>>> import numpy as np
>>> np.set_printoptions(precision=2, suppress=True, linewidth=140)
>>> def rnd(a):
...     return np.round(a, 2) + 0
... 
>>> A = np.array([[2, 0, 2, 3, 1, 3, 0],
...     [0, 2, 0, 1, 2, 1, -3],
...     [-1, -2, 0, -3, 1, 0, -1],
...     [1, -3, 2, 0, 1, -1, 1],
...     [-1, 3, 3, 3, 0, -2, -1],
...     [-3, 3, -3, 2, -3, 0, -2],
...     [2, -1, -3, 2, -1, 3, -3]])
>>> rng = np.random.default_rng(98)
>>> idx = rng.permutation(7)
>>> print(idx)
[6 1 4 2 5 0 3]
>>> other = A[idx][:, idx]
>>> print(other)
[[-3 -1 -1 -3  3  2  2]
 [-3  2  2  0  1  0  1]
 [-1  3  0  3 -2 -1  3]
 [-1 -2  1  0  0 -1 -3]
 [-2  3 -3 -3  0 -3  2]
 [ 0  0  1  2  3  2  3]
 [ 1 -3  1  2 -1  1  0]]
>>> print(np.trace(other))
1
>>> print(np.diag(other))
[-3  2  0  0  0  2  0]
>>> print(rnd(np.linalg.det(other)), rnd(np.linalg.det(A[idx])))
4134.0 -4134.0
>>> K = np.loadtxt("run4.csv", delimiter=",")
>>> print(K)
[[-0.9   1.1   0.6   0.2   1.8 ]
 [-0.1   0.3   0.5  -0.2   1.48]
 [-0.6   1.8  -1.   -0.8  -3.04]
 [ 0.5   0.1  -0.3   0.7  -0.89]
 [-1.6   0.8   0.   -0.5   0.  ]
 [ 0.4   0.3   0.5  -0.2   1.56]
 [ 0.8   0.6   0.9   0.5   2.66]
 [-0.2   0.5  -2.4  -1.3  -7.25]
 [-0.4   1.3   2.   -0.2   6.  ]
 [-1.7   0.    1.2  -0.3   3.67]
 [-0.8  -1.1   0.1  -0.3   0.25]
 [ 0.2  -0.1   0.3  -1.    0.91]
 [ 0.4  -1.6   1.    0.8   3.02]
 [ 0.7   0.6  -0.4  -0.8  -1.15]
 [-0.7   0.1   0.2  -0.7   0.67]
 [-0.8   0.7   0.7   0.6   2.03]
 [ 1.6   0.1   1.1  -0.3   3.25]
 [ 1.4  -1.8   0.3   1.7   0.87]
 [ 0.    0.2  -1.3   0.9  -3.86]
 [ 1.2  -1.4  -0.1   1.1  -0.29]
 [ 0.9  -1.3  -0.6   1.   -1.77]
 [-0.5   1.1   1.   -0.9   2.99]
 [ 0.9   0.6   1.3  -0.4   3.97]
 [ 1.2   0.    0.7   0.5   2.04]
 [ 1.1  -0.2  -1.6   0.   -4.82]
 [-0.2   1.3   0.9   1.9   2.79]
 [-1.8  -1.3   1.1  -0.2   3.29]
 [-0.2  -0.9  -0.5   0.   -1.45]
 [-0.5   0.1   0.9   2.3   2.76]
 [ 0.2   0.7   0.2   1.2   0.61]
 [ 1.3  -1.    0.4  -1.4   1.19]
 [ 1.1  -1.5  -0.3   0.7  -0.87]]
>>> left, sv, VT = np.linalg.svd(K, full_matrices=False)
>>> print(np.abs(left[:, 0]).round(6).argmax())
7
>>> print((sv > 1e-8).sum())
5
>>> print(rnd(sv))
[16.88  6.46  4.59  4.31  0.07]
>>> J = np.loadtxt("m.csv", delimiter=",")
>>> print(J)
[[  3.   1.  -7.  -2.   3.]
 [  5.   3. -11.  -3.   6.]
 [  2.   2.  -4.  -1.   3.]
 [  1.   3.  -1.   0.   3.]
 [  5.   7.  -9.  -2.   9.]
 [  3.  -3.  -9.  -3.   0.]]
>>> # rank 2
>>> D = np.linalg.norm(K[:, None] - K[None], axis=-1)
>>> print(np.flatnonzero(D[8] < D.mean() / 2))
[8]
>>> print(np.linalg.matrix_rank(D ** 2))
7
>>> print(D.mean(axis=1).argmax())
7
>>> print((D + 1e9 * np.eye(32)).round(6).argmin(axis=1))
[15  5 18 27 14  1 23 24 22 26 14 14 23  3 11  0 22 19 24 31 31  0 16  6 18 28  9  3 25  1 11 19]
>>> print(rnd(D[:5, :5]))
[[0.   1.25 5.25 3.36 2.16]
 [1.25 0.   5.05 2.73 2.24]
 [5.25 5.05 0.   3.39 3.51]
 [3.36 2.73 3.39 0.   2.69]
 [2.16 2.24 3.51 2.69 0.  ]]
